% python3 -q
>>> import numpy as np
>>> np.set_printoptions(precision=2, suppress=True, linewidth=100, sign=" ")
>>> J = np.load("m.npy")
>>> J
array([[ 1,  3,  0,  0,  0,  0],
       [ 3,  0,  0,  0,  0,  0],
       [ 3,  1,  0,  0,  0,  0],
       [ 0,  0,  1,  3,  0,  0],
       [ 0,  0,  3,  0,  0,  0],
       [ 0,  0,  3,  1,  0,  0],
       [ 0,  0,  0,  0,  1,  3],
       [ 0,  0,  0,  0,  3,  0],
       [ 0,  0,  0,  0,  3,  1]])
>>> x = np.array([-3, 1, 1, 2, 1, 3])
>>> target = J @ x
>>> target
array([ 0, -9, -8,  7,  3,  5, 10,  3,  6])
>>> np.round(np.linalg.pinv(J) @ J, 2) + 0
array([[ 1.,  0.,  0.,  0.,  0.,  0.],
       [ 0.,  1.,  0.,  0.,  0.,  0.],
       [ 0.,  0.,  1.,  0.,  0.,  0.],
       [ 0.,  0.,  0.,  1.,  0.,  0.],
       [ 0.,  0.,  0.,  0.,  1.,  0.],
       [ 0.,  0.,  0.,  0.,  0.,  1.]])
>>> np.linalg.solve(J.T @ J, J.T @ target)
array([-3.,  1.,  1.,  2.,  1.,  3.])
>>> np.linalg.lstsq(J, target)[0]
array([-3.,  1.,  1.,  2.,  1.,  3.])
>>> rng = np.random.default_rng(485721)
>>> target = target + 0.1 * rng.normal(size=9)
>>> target
array([ 0.06, -9.09, -7.96,  6.83,  3.03,  5.23, 10.05,  3.03,  6.05])
>>> coef, *_ = np.linalg.lstsq(J, target)
>>> coef.round()
array([-3.,  1.,  1.,  2.,  1.,  3.])
>>> round(np.linalg.norm(target - J @ coef), 2)
np.float64(0.2)
